In [1]: import numpy as np

In [2]: np.set_printoptions(precision=2, suppress=True, linewidth=200, legacy="1.25")

In [3]: tidy = lambda a: np.round(a, 2) + 0

In [4]: F = np.array([[0, 0, 0, 0, 0, 0, 0, 0, 0, 0, 0],
   ...:     [6, 2, 6, -6, 6, -2, 4, -4, 0, -6, 0],
   ...:     [0, 0, 0, 0, 0, 0, 0, 0, 0, 0, 0],
   ...:     [9, 3, 9, -9, 9, -3, 6, -6, 0, -9, 0]])

In [5]: # row 2 repeats row 0

In [6]: left, sigma, Vh = np.linalg.svd(F)

In [7]: tidy(sigma)
Out[7]: array([26.74,  0.  ,  0.  ,  0.  ])

In [8]: A2 = left[:, :1] @ np.diag(sigma[:1]) @ Vh[:1]

In [9]: tidy(np.abs(F - A2).max())
Out[9]: 0.0

In [10]: tidy(A2)
Out[10]: 
array([[ 0.,  0.,  0.,  0.,  0.,  0.,  0.,  0.,  0.,  0.,  0.],
       [ 6.,  2.,  6., -6.,  6., -2.,  4., -4.,  0., -6.,  0.],
       [ 0.,  0.,  0.,  0.,  0.,  0.,  0.,  0.,  0.,  0.,  0.],
       [ 9.,  3.,  9., -9.,  9., -3.,  6., -6.,  0., -9.,  0.]])

In [11]: tidy(np.linalg.norm(F - A2) / np.linalg.norm(F))
Out[11]: 0.0

In [12]: tidy(np.linalg.norm(F - A2, 2)), tidy(sigma[1])
Out[12]: (0.0, 0.0)

In [13]: print(np.linalg.cond(F) > 100)
True

In [14]: print(tidy(np.linalg.norm(F, 2) / np.linalg.norm(F)))
1.0

In [15]: np.linalg.matrix_rank(F, rtol=0.1)
Out[15]: 1

In [16]: np.unique(F.round(6), axis=0).shape
Out[16]: (3, 11)

In [17]: np.abs(np.diag(np.linalg.qr(F)[1])) > 1e-9
Out[17]: array([ True, False, False, False])

In [18]: tidy(np.trace(np.linalg.pinv(F) @ F))
Out[18]: 1.0

In [19]: np.allclose(F[:-1].T @ np.linalg.lstsq(F[:-1].T, F[-1])[0], F[-1])
Out[19]: True

In [20]: left, sigma, Vh = np.linalg.svd(F, full_matrices=False)

In [21]: np.allclose(left * sigma @ Vh, F)
Out[21]: True

In [22]: print(tidy(Vh @ Vh.T))
[[1. 0. 0. 0.]
 [0. 1. 0. 0.]
 [0. 0. 1. 0.]
 [0. 0. 0. 1.]]

In [23]: print((sigma > 1e-8).sum())
1

In [24]: np.cumsum(sigma ** 2) / np.sum(sigma ** 2)
Out[24]: array([1., 1., 1., 1.])

In [25]: A = np.load("block4.npy")

In [26]: A
Out[26]: 
array([[ 0,  1,  1,  1,  3,  0,  0,  3,  1],
       [ 0,  2,  2,  2,  6,  0,  0,  6,  2],
       [ 0, -2, -2, -2, -6,  0,  0, -6, -2]])

In [27]: # columns 1 and 2 are equal

In [28]: rng = np.random.default_rng(130600)

In [29]: A2 = A + rng.integers(-2, 3, (3, 1)) @ rng.integers(-2, 3, (1, 9))

In [30]: A2
Out[30]: 
array([[-4,  3,  3,  3, -1, -4, -4,  7, -1],
       [ 4,  0,  0,  0, 10,  4,  4,  2,  4],
       [ 2, -3, -3, -3, -4,  2,  2, -8, -1]])

In [31]: print(A2 - A)
[[-4  2  2  2 -4 -4 -4  4 -2]
 [ 4 -2 -2 -2  4  4  4 -4  2]
 [ 2 -1 -1 -1  2  2  2 -2  1]]

In [32]: tidy(np.linalg.svd(A2 - A, compute_uv=False))
Out[32]: array([14.7,  0. ,  0. ])

In [33]: np.abs(A2 - A).sum(axis=1)
Out[33]: array([28, 28, 14])

In [34]: np.linalg.matrix_rank(A2 - A, tol=1e-8)
Out[34]: 1

In [35]: M = np.loadtxt("data.csv", delimiter=",")

In [36]: M
Out[36]: 
array([[ 10.,  11.,   2.,  18.,   3.,  -1.],
       [  4.,  12.,  10.,  12.,  -6.,  -8.],
       [-13.,   5.,   6.,  -3., -10.,  -6.],
       [ -7.,   6.,   5.,  -3.,  -6., -10.],
       [ 16.,  13.,  18.,  24.,  -9.,  -3.],
       [ 14.,  -9.,   5.,   0.,   0.,   6.],
       [  5.,  11.,  12.,  15.,  -8.,  -4.],
       [  2.,  12.,  11.,   6.,  -7., -14.],
       [  9.,   0.,   0.,   9.,   3.,   6.]])

In [37]: A2 = M / np.linalg.norm(M, axis=1, keepdims=True)

In [38]: gram = A2 @ A2.T

In [39]: np.argwhere(np.triu(np.abs(gram) > 0.95, 1))
Out[39]: 
array([[1, 6],
       [4, 6]])

In [40]: tidy(np.degrees(np.arccos(np.clip(gram[3, 7], -1, 1))))
Out[40]: 42.3

In [41]: (np.abs(gram) > 0.9).astype(int)
Out[41]: 
array([[1, 0, 0, 0, 0, 0, 0, 0, 0],
       [0, 1, 0, 0, 1, 0, 1, 1, 0],
       [0, 0, 1, 1, 0, 0, 0, 0, 0],
       [0, 0, 1, 1, 0, 0, 0, 0, 0],
       [0, 1, 0, 0, 1, 0, 1, 0, 0],
       [0, 0, 0, 0, 0, 1, 0, 0, 0],
       [0, 1, 0, 0, 1, 0, 1, 0, 0],
       [0, 1, 0, 0, 0, 0, 0, 1, 0],
       [0, 0, 0, 0, 0, 0, 0, 0, 1]])

In [42]: J = np.load("x.npy")

In [43]: J
Out[43]: 
array([[ 4,  4,  4,  4,  4,  4,  4,  4,  4],
       [ 4,  8,  8,  8,  8,  8,  8,  8,  8],
       [ 4,  8, 12, 12, 12, 12, 12, 12, 12],
       [ 4,  8, 12, 16, 16, 16, 16, 16, 16],
       [ 4,  8, 12, 16, 20, 20, 20, 20, 20],
       [ 4,  8, 12, 16, 20, 24, 24, 24, 24],
       [ 4,  8, 12, 16, 20, 24, 28, 28, 28],
       [ 4,  8, 12, 16, 20, 24, 28, 32, 32],
       [ 4,  8, 12, 16, 20, 24, 28, 32, 36]])

In [44]: L = np.linalg.cholesky(J)

In [45]: print(np.diag(L) ** 2)
[4. 4. 4. 4. 4. 4. 4. 4. 4.]

In [46]: arr = np.loadtxt("w.csv", delimiter=",")

In [47]: print(arr)
[[ 1.  0.  0.  0.  0.  0.  0.  0.]
 [ 0.  7.  0.  0.  0.  0.  0.  0.]
 [ 0.  0. -4.  0.  0.  0.  0.  0.]
 [ 0.  0.  0.  8.  0.  0.  0.  0.]
 [ 0.  0.  0.  0.  8.  0.  0.  0.]
 [ 0.  0.  0.  0.  0.  9.  0.  0.]
 [ 0.  0.  0.  0.  0.  0. -2.  0.]
 [ 0.  0.  0.  0.  0.  0.  0. -1.]]

In [48]: # symmetric

In [49]: tidy(np.linalg.pinv(arr))
Out[49]: 
array([[ 1.  ,  0.  ,  0.  ,  0.  ,  0.  ,  0.  ,  0.  ,  0.  ],
       [ 0.  ,  0.14,  0.  ,  0.  ,  0.  ,  0.  ,  0.  ,  0.  ],
       [ 0.  ,  0.  , -0.25,  0.  ,  0.  ,  0.  ,  0.  ,  0.  ],
       [ 0.  ,  0.  ,  0.  ,  0.12,  0.  ,  0.  ,  0.  ,  0.  ],
       [ 0.  ,  0.  ,  0.  ,  0.  ,  0.12,  0.  ,  0.  ,  0.  ],
       [ 0.  ,  0.  ,  0.  ,  0.  ,  0.  ,  0.11,  0.  ,  0.  ],
       [ 0.  ,  0.  ,  0.  ,  0.  ,  0.  ,  0.  , -0.5 ,  0.  ],
       [ 0.  ,  0.  ,  0.  ,  0.  ,  0.  ,  0.  ,  0.  , -1.  ]])

In [50]: print(tidy(np.linalg.norm(arr, axis=0)))
[1. 7. 4. 8. 8. 9. 2. 1.]

In [51]: [round(float(np.linalg.det(arr[:i, :i])), 2) + 0 for i in range(1, 9)]
Out[51]: [1.0, 7.0, -28.0, -224.0, -1792.0, -16128.0, 32256.0, -32256.0]

In [52]: tidy(np.linalg.eigvalsh(arr).min())
Out[52]: -4.0

In [53]: r0, v = arr[1], arr[4]

In [54]: r0 @ v
Out[54]: 0.0

In [55]: p = (r0 @ v) / (r0 @ r0) * r0

In [56]: np.linalg.matrix_rank(np.outer(r0, v))
Out[56]: 1

In [57]: p
Out[57]: array([0., 0., 0., 0., 0., 0., 0., 0.])

In [58]: np.outer(r0, v)
Out[58]: 
array([[ 0.,  0.,  0.,  0.,  0.,  0.,  0.,  0.],
       [ 0.,  0.,  0.,  0., 56.,  0.,  0.,  0.],
       [ 0.,  0.,  0.,  0.,  0.,  0.,  0.,  0.],
       [ 0.,  0.,  0.,  0.,  0.,  0.,  0.,  0.],
       [ 0.,  0.,  0.,  0.,  0.,  0.,  0.,  0.],
       [ 0.,  0.,  0.,  0.,  0.,  0.,  0.,  0.],
       [ 0.,  0.,  0.,  0.,  0.,  0.,  0.,  0.],
       [ 0.,  0.,  0.,  0.,  0.,  0.,  0.,  0.]])

In [59]: print((v - p) @ r0)
0.0

In [60]: v - p
Out[60]: array([0., 0., 0., 0., 8., 0., 0., 0.])

In [61]: W0 = np.load("run16.npy")

In [62]: W0
Out[62]: 
array([[ -3,  -3,  -3,  -3,  -3,  -3,  -3,  -3,  -3,  -3],
       [ -3,  -6,  -6,  -6,  -6,  -6,  -6,  -6,  -6,  -6],
       [ -3,  -6,  -9,  -9,  -9,  -9,  -9,  -9,  -9,  -9],
       [ -3,  -6,  -9, -12, -12, -12, -12, -12, -12, -12],
       [ -3,  -6,  -9, -12, -15, -15, -15, -15, -15, -15],
       [ -3,  -6,  -9, -12, -15, -18, -18, -18, -18, -18],
       [ -3,  -6,  -9, -12, -15, -18, -21, -21, -21, -21],
       [ -3,  -6,  -9, -12, -15, -18, -21, -24, -24, -24],
       [ -3,  -6,  -9, -12, -15, -18, -21, -24, -27, -27],
       [ -3,  -6,  -9, -12, -15, -18, -21, -24, -27, -30]])

In [63]: x0 = np.array([0, 0, -1, 0, -2, -1, -1, -2, 2, 2])

In [64]: h = np.maximum(W0 @ x0, 0)

In [65]: h
Out[65]: array([ 9, 18, 27, 33, 39, 39, 36, 30, 18, 12])

In [66]: W0 * (h > 1e-9)[:, None]
Out[66]: 
array([[ -3,  -3,  -3,  -3,  -3,  -3,  -3,  -3,  -3,  -3],
       [ -3,  -6,  -6,  -6,  -6,  -6,  -6,  -6,  -6,  -6],
       [ -3,  -6,  -9,  -9,  -9,  -9,  -9,  -9,  -9,  -9],
       [ -3,  -6,  -9, -12, -12, -12, -12, -12, -12, -12],
       [ -3,  -6,  -9, -12, -15, -15, -15, -15, -15, -15],
       [ -3,  -6,  -9, -12, -15, -18, -18, -18, -18, -18],
       [ -3,  -6,  -9, -12, -15, -18, -21, -21, -21, -21],
       [ -3,  -6,  -9, -12, -15, -18, -21, -24, -24, -24],
       [ -3,  -6,  -9, -12, -15, -18, -21, -24, -27, -27],
       [ -3,  -6,  -9, -12, -15, -18, -21, -24, -27, -30]])

In [67]: np.maximum(W0 @ x0, 0) - np.maximum(-W0 @ x0, 0)
Out[67]: array([ 9, 18, 27, 33, 39, 39, 36, 30, 18, 12])

In [68]: np.maximum(W0 @ (3 * x0), 0)
Out[68]: array([ 27,  54,  81,  99, 117, 117, 108,  90,  54,  36])
